$ python -q
>>> import numpy as np
>>> np.set_printoptions(precision=3, suppress=True, linewidth=200, legacy="1.25")
>>> feats = np.array([[21, -13, 8, -5, 13],
...     [-13, 40, 14, 18, -14],
...     [8, 14, 28, -2, -4],
...     [-5, 18, -2, 19, -6],
...     [13, -14, -4, -6, 20]])
>>> feats
array([[ 21, -13,   8,  -5,  13],
       [-13,  40,  14,  18, -14],
       [  8,  14,  28,  -2,  -4],
       [ -5,  18,  -2,  19,  -6],
       [ 13, -14,  -4,  -6,  20]])
>>> ev, vecs = np.linalg.eig(feats)
>>> ev
array([65.943, 35.301, 18.104,  0.85 ,  7.802])
>>> round(float(np.prod(ev)), 3)
279468.0
>>> ev, vecs = np.linalg.eigh(feats)
>>> np.linalg.eigvalsh(feats @ feats)
array([   0.722,   60.874,  327.754, 1246.13 , 4348.519])
>>> ev.sum(), np.trace(feats)
(128.0, 128)
>>> np.linalg.eigvalsh(feats + 4 * np.eye(5))
array([ 4.85 , 11.802, 22.104, 39.301, 69.943])
>>> np.round(vecs.T @ vecs, 3) + 0
array([[1., 0., 0., 0., 0.],
       [0., 1., 0., 0., 0.],
       [0., 0., 1., 0., 0.],
       [0., 0., 0., 1., 0.],
       [0., 0., 0., 0., 1.]])
>>> np.unique(ev.round(6) + 0, return_counts=True)[1]
array([1, 1, 1, 1, 1])
>>> ev
array([ 0.85 ,  7.802, 18.104, 35.301, 65.943])
>>> np.abs(vecs[:, -1]).round(6).argmax()
1
>>> np.abs(vecs[:, -1])
array([0.328, 0.748, 0.229, 0.361, 0.388])
>>> f = np.array([1, 0, -2, 2, 0])
>>> out = feats + np.outer(f, np.eye(5)[4])
>>> np.round(np.linalg.det(out) / np.linalg.det(feats), 3), round(1 + np.linalg.solve(feats, f)[4], 3)
(0.756, 0.756)
>>> ev, vecs = np.linalg.eigh(feats)
>>> vec = np.array([0, 0, 2, 1, 3])
>>> round(float(vec @ feats @ vec / (vec @ vec)), 3), round(float(ev[0]), 3), round(ev[-1], 3)
(15.643, 0.85, 65.943)
>>> vecs * np.maximum(ev, 0) @ vecs.T
array([[ 21., -13.,   8.,  -5.,  13.],
       [-13.,  40.,  14.,  18., -14.],
       [  8.,  14.,  28.,  -2.,  -4.],
       [ -5.,  18.,  -2.,  19.,  -6.],
       [ 13., -14.,  -4.,  -6.,  20.]])
>>> vec @ feats @ vec
219
>>> np.abs(feats).sum(axis=1).max(), round(np.abs(ev).max(), 3)
(99, 65.943)
>>> Q, Rm = np.linalg.qr(feats)
>>> np.trace(Q @ Q.T)
5.0
>>> Q @ Rm
array([[ 21., -13.,   8.,  -5.,  13.],
       [-13.,  40.,  14.,  18., -14.],
       [  8.,  14.,  28.,  -2.,  -4.],
       [ -5.,  18.,  -2.,  19.,  -6.],
       [ 13., -14.,  -4.,  -6.,  20.]])
>>> W0 = np.load("block11.npy")
>>> W0
array([[0.077, 0.107, 0.077, 0.138, 0.077, 0.169],
       [0.107, 0.15 , 0.107, 0.193, 0.107, 0.236],
       [0.077, 0.107, 0.077, 0.138, 0.077, 0.169],
       [0.138, 0.193, 0.138, 0.248, 0.138, 0.304],
       [0.077, 0.107, 0.077, 0.138, 0.077, 0.169],
       [0.169, 0.236, 0.169, 0.304, 0.169, 0.371]])
>>> left, s, vt = np.linalg.svd(W0)
>>> vecs = vt[:(s > 1e-8).sum()]
>>> rng = np.random.default_rng(560402)
>>> vec = W0[0] + 4 * W0[4] + rng.integers(2) * np.eye(6)[2]
>>> vec
array([0.383, 0.537, 0.383, 0.69 , 0.383, 0.844])
>>> vecs.T @ vecs
array([[0.077, 0.107, 0.077, 0.138, 0.077, 0.169],
       [0.107, 0.15 , 0.107, 0.193, 0.107, 0.236],
       [0.077, 0.107, 0.077, 0.138, 0.077, 0.169],
       [0.138, 0.193, 0.138, 0.248, 0.138, 0.304],
       [0.077, 0.107, 0.077, 0.138, 0.077, 0.169],
       [0.169, 0.236, 0.169, 0.304, 0.169, 0.371]])
>>> np.linalg.matrix_rank(np.vstack([W0, vec]))
1
>>> np.diag(vecs.T @ vecs)
array([0.077, 0.15 , 0.077, 0.248, 0.077, 0.371])
